$ python3 -q
>>> import numpy as np
>>> np.set_printoptions(precision=3, suppress=True, linewidth=160, floatmode="fixed")
>>> def rd(a):
...     return np.round(a, 3) + 0
... 
>>> X = np.loadtxt("a.csv", delimiter=",")
>>> X
array([[ 1.000,  6.000,  1.000,  6.000,  1.000,  4.000, -3.000,  6.000, -2.000,  2.000],
       [ 2.000,  7.000,  2.000,  7.000,  2.000,  5.000, -2.000,  7.000, -1.000,  3.000],
       [ 3.000,  8.000,  3.000,  8.000,  3.000,  6.000, -1.000,  8.000,  0.000,  4.000],
       [ 7.000, 12.000,  7.000, 12.000,  7.000, 10.000,  3.000, 12.000,  4.000,  8.000],
       [ 6.000, 11.000,  6.000, 11.000,  6.000,  9.000,  2.000, 11.000,  3.000,  7.000]])
>>> # column 2 repeats column 0
>>> A2 = np.array([[3, -2],
...     [0, 0],
...     [0, -2],
...     [-3, -3],
...     [-1, -3],
...     [3, -3],
...     [-3, 2],
...     [0, -2],
...     [1, 0],
...     [-1, 2]])
>>> np.einsum("ij->j", X)
array([19.000, 44.000, 19.000, 44.000, 19.000, 34.000, -1.000, 44.000,  4.000, 24.000])
>>> np.einsum("ik,kj->ji", X, A2)
array([[   1.000,    0.000,   -1.000,   -5.000,   -4.000],
       [ -51.000,  -62.000,  -73.000, -117.000, -106.000]])
>>> print(np.linalg.matrix_rank(np.vstack([X, A2.T])))
4
>>> print(A2.T @ X.T)
[[   1.000    0.000   -1.000   -5.000   -4.000]
 [ -51.000  -62.000  -73.000 -117.000 -106.000]]
>>> np.vstack([X, A2.T]).shape
(7, 10)
>>> X @ A2
array([[   1.000,  -51.000],
       [   0.000,  -62.000],
       [  -1.000,  -73.000],
       [  -5.000, -117.000],
       [  -4.000, -106.000]])
>>> def softmax(z):
...     e = np.exp(z - z.max(axis=-1, keepdims=True))
...     return e / e.sum(axis=-1, keepdims=True)
... 
>>> print(rd(softmax(10 * X[3])))
[0.000 0.333 0.000 0.333 0.000 0.000 0.000 0.333 0.000 0.000]
>>> print(rd(softmax(X[3] + -1)))
[0.002 0.315 0.002 0.315 0.002 0.043 0.000 0.315 0.000 0.006]
>>> att = X @ X.T / np.sqrt(10)
>>> softmax(att).round(6).argmax(axis=1)
array([3, 3, 3, 3, 3])
>>> rd(softmax(att + np.triu(np.full(att.shape, -np.inf), 1)))
array([[1.000, 0.000, 0.000, 0.000, 0.000],
       [0.000, 1.000, 0.000, 0.000, 0.000],
       [0.000, 0.000, 1.000, 0.000, 0.000],
       [0.000, 0.000, 0.000, 1.000, 0.000],
       [0.000, 0.000, 0.000, 1.000, 0.000]])
>>> arr = np.load("w.npy")
>>> arr
array([[0, 0, 1, 0, 0, 0, 1, 0, 1],
       [0, 0, 0, 0, 1, 1, 1, 0, 0],
       [1, 0, 0, 0, 1, 0, 0, 1, 0],
       [0, 0, 0, 0, 0, 0, 1, 0, 0],
       [0, 1, 1, 0, 0, 0, 0, 0, 1],
       [0, 1, 0, 0, 0, 0, 0, 0, 0],
       [1, 1, 0, 1, 0, 0, 0, 0, 0],
       [0, 0, 1, 0, 0, 0, 0, 0, 0],
       [1, 0, 0, 0, 1, 0, 0, 0, 0]])
>>> rd(softmax(arr[5]))
array([0.093, 0.254, 0.093, 0.093, 0.093, 0.093, 0.093, 0.093, 0.093])
>>> att = arr @ arr.T / np.sqrt(9)
>>> softmax(att).round(6).argmax(axis=1)
array([0, 1, 2, 0, 4, 4, 6, 0, 2])
>>> w, evecs = np.linalg.eigh(arr)
>>> rd(np.linalg.svd(arr, compute_uv=False))
array([2.559, 2.296, 2.000, 1.390, 1.000, 0.775, 0.626, 0.505, 0.000])
>>> rd(w)
array([-2.296, -2.000, -0.775, -0.505,  0.000,  0.626,  1.000,  1.390,  2.559])
>>> print(rd(np.linalg.eigvalsh(arr + -1 * np.eye(9))))
[-3.296 -3.000 -1.775 -1.505 -1.000 -0.374  0.000  0.390  1.559]
>>> rd(np.abs(evecs[:, -1]))
array([0.435, 0.372, 0.401, 0.146, 0.435, 0.146, 0.372, 0.157, 0.340])
>>> left, sig, Vt = np.linalg.svd(arr)
>>> np.argmax(sig[:-1] / (sig[1:] + 1e-6)) + 1
np.int64(8)
>>> A2 = left[:, :8] @ np.diag(sig[:8]) @ Vt[:8]
>>> print(rd(np.abs(arr - A2).max()))
0.0
>>> rd(np.linalg.norm(arr - A2) / np.linalg.norm(arr))
np.float64(0.0)
>>> rd(np.trace(np.linalg.pinv(arr) @ arr))
np.float64(8.0)
>>> np.allclose(arr[:-1].T @ np.linalg.lstsq(arr[:-1].T, arr[-1])[0], arr[-1])
False
>>> rd(arr @ np.linalg.pinv(arr) @ arr)
array([[0.000, 0.000, 1.000, 0.000, 0.000, 0.000, 1.000, 0.000, 1.000],
       [0.000, 0.000, 0.000, 0.000, 1.000, 1.000, 1.000, 0.000, 0.000],
       [1.000, 0.000, 0.000, 0.000, 1.000, 0.000, 0.000, 1.000, 0.000],
       [0.000, 0.000, 0.000, 0.000, 0.000, 0.000, 1.000, 0.000, 0.000],
       [0.000, 1.000, 1.000, 0.000, 0.000, 0.000, 0.000, 0.000, 1.000],
       [0.000, 1.000, 0.000, 0.000, 0.000, 0.000, 0.000, 0.000, 0.000],
       [1.000, 1.000, 0.000, 1.000, 0.000, 0.000, 0.000, 0.000, 0.000],
       [0.000, 0.000, 1.000, 0.000, 0.000, 0.000, 0.000, 0.000, 0.000],
       [1.000, 0.000, 0.000, 0.000, 1.000, 0.000, 0.000, 0.000, 0.000]])
>>> np.unique(arr.round(6), axis=0).shape
(9, 9)
>>> M = np.load("out3.npy")
>>> M
array([[ 3, -1,  3, -1],
       [ 3, -1,  3, -1],
       [ 3, -1,  3, -1],
       [ 3, -1,  3, -1]])
>>> # column 2 repeats column 0
>>> np.trace(M)
np.int64(4)
>>> print((M - M.T) / 2)
[[ 0.000 -2.000  0.000 -2.000]
 [ 2.000  0.000  2.000  0.000]
 [ 0.000 -2.000  0.000 -2.000]
 [ 2.000  0.000  2.000  0.000]]
>>> np.allclose(M, M.T)
False
>>> np.linalg.matrix_power(M, 4)
array([[192, -64, 192, -64],
       [192, -64, 192, -64],
       [192, -64, 192, -64],
       [192, -64, 192, -64]])
>>> (M + M.T) / 2
array([[ 3.000,  1.000,  3.000,  1.000],
       [ 1.000, -1.000,  1.000, -1.000],
       [ 3.000,  1.000,  3.000,  1.000],
       [ 1.000, -1.000,  1.000, -1.000]])
>>> rd(np.sort(np.abs(np.linalg.eigvals(M))))
array([0.000, 0.000, 0.000, 4.000])
>>> rd(np.linalg.det(M))
np.float64(0.0)
>>> rd(np.abs(np.linalg.eigvals(M)).max())
np.float64(4.0)
>>> np.allclose(M @ M.T, M.T @ M)
False
